$ python3 -q
>>> import numpy as np
>>> import numpy.linalg as la
>>> np.set_printoptions(suppress=True, linewidth=140)
>>> rnd = lambda a: np.round(a, 3) + 0
>>> A = np.load("dump.npy")
>>> A
array([[202, 100, 192],
       [100, 179, 109],
       [192, 109, 215]])
>>> np.einsum("ij,ji->", A, A)
np.int64(236560)
>>> rnd(np.poly(A))
array([      1.,    -596.,   59328., -810952.])
>>> rnd(la.eigvals(A))
array([474.592,  16.249, 105.159])
>>> X = np.array([[1, -3, -3, 3], [-1, -2, 0, 3], [1, -3, -1, 2]])
>>> X[:, 2] = 5 * X[:, 3]
>>> X
array([[ 1, -3, 15,  3],
       [-1, -2, 15,  3],
       [ 1, -3, 10,  2]])
>>> out = X[0, 0] * X[1:] - np.outer(X[1:, 0], X[0])
>>> out
array([[ 0, -5, 30,  6],
       [ 0,  0, -5, -1]])
>>> la.matrix_rank(out), la.matrix_rank(X)
(np.int64(2), np.int64(3))
>>> F = np.array([[0, 5, 0], [0, 8, 1], [4, 0, 5]])
>>> F
array([[0, 5, 0],
       [0, 8, 1],
       [4, 0, 5]])
>>> Uu, s, Vh = la.svd(F)
>>> rnd(s)
array([9.492, 6.388, 0.33 ])
>>> np.argmax(s[:-1] / (s[1:] + 1e-6)) + 1
np.int64(2)
>>> out = Uu[:, :2] @ np.diag(s[:2]) @ Vh[:2]
>>> rnd(la.norm(F - out, 2)), rnd(s[2])
(np.float64(0.33), np.float64(0.33))
>>> rnd(out)
array([[-0.218,  4.984,  0.174],
       [ 0.136,  8.01 ,  0.892],
       [ 3.983, -0.001,  5.013]])
>>> rnd(np.abs(F - out).max())
np.float64(0.218)
>>> la.matrix_rank(F, rtol=0.05)
np.int64(2)
>>> rnd(la.norm(F - out) / la.norm(F))
np.float64(0.029)
>>> out = F / la.norm(F, axis=1, keepdims=True)
>>> cov = out @ out.T
>>> np.argwhere(np.triu(np.abs(cov) > 0.95, 1))
array([[0, 1]])
>>> np.degrees(np.arccos(np.clip(cov[0, 2], -1, 1)))
np.float64(90.0)
>>> rnd(cov)
array([[1.   , 0.992, 0.   ],
       [0.992, 1.   , 0.097],
       [0.   , 0.097, 1.   ]])
>>> f, v = F[2], F[0]
>>> f @ v
np.int64(0)
>>> pr = (f @ v) / (f @ f) * f
>>> pr
array([0., 0., 0.])
>>> (v - pr) @ f
np.float64(0.0)
>>> v - pr
array([0., 5., 0.])
>>> x0 = np.array([2, 0, 1])
>>> target = F @ x0
>>> coef, lr = np.zeros(3), 1 / la.norm(F, 2) ** 2
>>> for i in range(3):
...     coef -= lr * F.T @ (F @ coef - target)
...     if i % 1 == 0: print(i, round(la.norm(F @ coef - target), 3))
... 
0 7.056
1 3.869
2 2.133
>>> rnd(la.cond(F))
np.float64(28.773)
>>> rnd(coef)
array([ 1.06 , -0.01 ,  1.328])
>>> round(np.log10(la.cond(F)))
1
>>> [round(float(x), 3) for x in la.svd(F, compute_uv=False)[:3]]
[9.492, 6.388, 0.33]
>>> la.cond(F) > 100
np.False_
>>> rnd(np.abs(la.svd(F)[2][-1]))
array([0.782, 0.056, 0.621])
>>> la.matrix_rank(F, rtol=0.1)
np.int64(2)
>>> feats = np.loadtxt("mat.csv", delimiter=",")
>>> feats
array([[0., 0., 0., 1., 1.],
       [0., 0., 1., 0., 0.],
       [0., 1., 0., 1., 0.],
       [1., 0., 1., 0., 1.],
       [1., 0., 0., 1., 0.]])
>>> # equal to its transpose
>>> hat = np.triu(np.array([[-2, 2, -2], [-2, -1, 1], [1, -2, 0]]), 1) + np.eye(3)
>>> out = hat @ F @ la.inv(hat)
>>> hat @ F - F @ hat
array([[ -8.,  16., -13.],
       [  4.,   0.,  -3.],
       [  0.,  -8.,   8.]])
>>> la.matrix_rank(out)
np.int64(3)
>>> rnd(la.det(out))
np.float64(20.0)
>>> np.trace(out), np.trace(F)
(np.float64(13.0), np.int64(13))
>>> rnd(la.eigvalsh(feats).min())
np.float64(-1.675)
>>> [round(float(la.det(feats[:i, :i])), 2) + 0 for i in range(1, 6)]
[0.0, 0.0, 0.0, 1.0, -2.0]
>>> np.all(la.eigvalsh(feats) > 0)
np.False_
>>> rng = np.random.default_rng(53334)
>>> labels = rng.permutation(5)
>>> labels
array([3, 4, 2, 0, 1])
>>> out = feats[labels][:, labels]
>>> np.allclose(out, feats)
False
>>> out
array([[0., 1., 1., 1., 0.],
       [1., 0., 0., 1., 0.],
       [1., 0., 0., 0., 1.],
       [1., 1., 0., 0., 0.],
       [0., 0., 1., 0., 0.]])
>>> np.diag(out)
array([0., 0., 0., 0., 0.])
>>> np.trace(out)
np.float64(0.0)
>>> Q = feats.astype(float).copy()
>>> for j in range(5):
...     Q[:, j] -= Q[:, :j] @ (Q[:, :j].T @ Q[:, j])
...     Q[:, j] /= la.norm(Q[:, j])
... 
>>> rnd(Q.T @ Q)
array([[1., 0., 0., 0., 0.],
       [0., 1., 0., 0., 0.],
       [0., 0., 1., 0., 0.],
       [0., 0., 0., 1., 0.],
       [0., 0., 0., 0., 1.]])
>>> rnd(Q.T @ feats)
array([[ 1.414,  0.   ,  0.707,  0.707,  0.707],
       [ 0.   ,  1.   ,  0.   ,  1.   ,  0.   ],
       [ 0.   ,  0.   ,  1.225, -0.408,  0.408],
       [ 0.   ,  0.   ,  0.   ,  1.155,  0.577],
       [ 0.   ,  0.   ,  0.   ,  0.   ,  1.   ]])
>>> evals, evecs = la.eig(feats)
>>> rnd(feats @ evecs[:, 0] - evals[0] * evecs[:, 0])
array([0., 0., 0., 0., 0.])
>>> rnd(np.prod(evals))
np.float64(-2.0)
>>> rnd(evals)
array([ 2.214,  1.   , -1.675, -0.539, -1.   ])
>>> E = np.loadtxt("test6.csv", delimiter=",")
>>> E
array([[-1.,  2.],
       [ 0.,  0.]])
>>> # looks like rank 1
>>> rnd(E @ la.pinv(E) @ E)
array([[-1.,  2.],
       [ 0.,  0.]])
>>> np.unique(E.round(6), axis=0).shape
(2, 2)
>>> np.abs(np.diag(la.qr(E)[1])) > 1e-9
array([ True, False])
>>> rnd(np.trace(la.pinv(E) @ E))
np.float64(1.0)
>>> la.lstsq(E[:-1].T, E[-1])[2]
np.int32(1)
>>> np.allclose(E[:-1].T @ la.lstsq(E[:-1].T, E[-1])[0], E[-1])
True
>>> la.matrix_rank(E - E[0, 0] * np.eye(2))
np.int64(1)
>>> np.prod(np.diag(E)), rnd(la.det(E))
(np.float64(-0.0), np.float64(0.0))
>>> rnd(la.matrix_power(E - np.diag(np.diag(E)), 2))
array([[0., 0.],
       [0., 0.]])
>>> E @ E
array([[ 1., -2.],
       [ 0.,  0.]])
>>> K = np.load("arr.npy")
>>> K
array([[-2,  1,  0, -1, -2],
       [-4,  3, -2,  0,  0],
       [-4,  5, -1,  1, -2],
       [-5,  5, -3,  1,  0],
       [-7,  5, -1,  3,  2],
       [-7,  4, -1,  2,  2],
       [-6,  3,  1,  1,  4],
       [-7,  5,  0, -1,  2],
       [-5,  5, -2,  1,  4],
       [-5,  3, -1,  0,  2],
       [-3,  2, -1,  2,  2],
       [-1,  4, -1,  3,  2],
       [-2,  6,  0,  4,  0],
       [-4,  7, -2,  2, -2],
       [-5,  8, -3,  3,  0],
       [-3, 10, -1,  5, -1],
       [-2, 10, -3,  3, -1],
       [-2,  9, -1,  1,  1],
       [-3, 11,  0,  3,  1],
       [-4, 10,  2,  2,  2]])
>>> x0 = np.array([0, 1, 2, 1, 1])
>>> target = K @ x0
>>> rnd(la.solve(K.T @ K, K.T @ target))
array([0., 1., 2., 1., 1.])
>>> rnd(la.pinv(K) @ K)
array([[1., 0., 0., 0., 0.],
       [0., 1., 0., 0., 0.],
       [0., 0., 1., 0., 0.],
       [0., 0., 0., 1., 0.],
       [0., 0., 0., 0., 1.]])
>>> target
array([-2, -1,  2,  0,  8,  6, 10,  6,  6,  3,  4,  7, 10,  3,  5, 12,  6,  9, 15, 18])
>>> target = target + 0.3 * rng.normal(size=20)
>>> rnd(target)
array([-1.96 , -0.696,  2.042, -0.129,  8.033,  6.289,  9.841,  6.434,  6.521,  3.16 ,  4.236,  6.691, 10.083,  3.79 ,  4.431, 12.14 ,
        5.643,  9.015, 14.952, 18.374])
>>> coef, *_ = la.lstsq(K, target)
>>> rnd(la.norm(target - K @ coef))
np.float64(1.26)
>>> coef.round()
array([-0.,  1.,  2.,  1.,  1.])
>>> rnd(coef)
array([-0.051,  1.007,  2.059,  0.955,  0.976])
>>> [round(float(la.norm(la.solve(K.T @ K + lam * np.eye(5), K.T @ target))), 2) for lam in (0, 1, 10, 100)]
[2.67, 2.61, 2.21, 1.16]
>>> labels = K[:, 1] > np.median(K[:, 1])
>>> f = K[labels].mean(axis=0) - K[~labels].mean(axis=0)
>>> ((K - K.mean(axis=0)) @ f > 0).astype(int)
array([0, 0, 0, 0, 0, 0, 0, 0, 0, 0, 0, 0, 1, 1, 1, 1, 1, 1, 1, 1])
>>> np.argsort(-np.abs(f).round(6), kind="stable")
array([1, 3, 0, 4, 2])
>>> arr = np.load("case5.npy")
>>> arr
array([[ 0.,  2.,  0., -2.],
       [ 0.,  4.,  0., -4.],
       [ 0., -1.,  1.,  1.],
       [ 0.,  2.,  0., -2.]])
>>> def softmax(z):
...     e = np.exp(z - z.max(axis=-1, keepdims=True))
...     return e / e.sum(axis=-1, keepdims=True)
... 
>>> rnd(softmax(arr).sum(axis=1))
array([1., 1., 1., 1.])
>>> rnd(softmax(arr[0]))
array([0.105, 0.776, 0.105, 0.014])
>>> rnd(softmax(arr[0] + -3))
array([0.105, 0.776, 0.105, 0.014])
>>> S = arr @ arr.T / np.sqrt(4)
>>> rnd(softmax(S + np.triu(np.full(S.shape, -np.inf), 1)))
array([[1.   , 0.   , 0.   , 0.   ],
       [0.   , 1.   , 0.   , 0.   ],
       [0.029, 0.004, 0.967, 0.   ],
       [0.018, 0.965, 0.   , 0.018]])
>>> softmax(S).round(6).argmax(axis=1)
array([1, 1, 2, 1])
>>> rnd(softmax(S))
array([[0.018, 0.965, 0.   , 0.018],
       [0.   , 0.999, 0.   , 0.   ],
       [0.028, 0.004, 0.939, 0.028],
       [0.018, 0.965, 0.   , 0.018]])
>>> rnd(softmax(S)[0] @ arr)
array([ 0.   ,  3.929,  0.   , -3.929])
>>> np.einsum("ii->", arr)
np.float64(3.0)
>>> rnd(la.eigvals(arr).sum().real)
np.float64(3.0)
>>> np.poly(arr)
array([ 1., -3.,  2.,  0.,  0.])
>>> out = np.array([[-1, -2], [1, -1]])
>>> Z = np.array([[2, 2, 2], [1, 2, 2], [1, 2, 2]])
>>> M = np.kron(out, Z)
>>> M
array([[-2, -2, -2, -4, -4, -4],
       [-1, -2, -2, -2, -4, -4],
       [-1, -2, -2, -2, -4, -4],
       [ 2,  2,  2, -2, -2, -2],
       [ 1,  2,  2, -1, -2, -2],
       [ 1,  2,  2, -1, -2, -2]])
>>> out = M / np.sqrt((M ** 2).mean(axis=1, keepdims=True))
>>> rnd(la.norm(out, axis=1))
array([2.449, 2.449, 2.449, 2.449, 2.449, 2.449])
>>> Uu, s, Vh = la.svd(M)
>>> evecs = Vh[:(s > 1e-8).sum()]
>>> x0 = M[3] + -3 * M[0] + rng.integers(2) * np.eye(6)[1]
>>> x0
array([ 8.,  8.,  8., 10., 10., 10.])
>>> np.allclose(evecs.T @ evecs @ x0, x0)
True
>>> rnd(evecs.T @ evecs)
array([[1. , 0. , 0. , 0. , 0. , 0. ],
       [0. , 0.5, 0.5, 0. , 0. , 0. ],
       [0. , 0.5, 0.5, 0. , 0. , 0. ],
       [0. , 0. , 0. , 1. , 0. , 0. ],
       [0. , 0. , 0. , 0. , 0.5, 0.5],
       [0. , 0. , 0. , 0. , 0.5, 0.5]])
>>> la.matrix_rank(np.vstack([M, x0]))
np.int64(4)
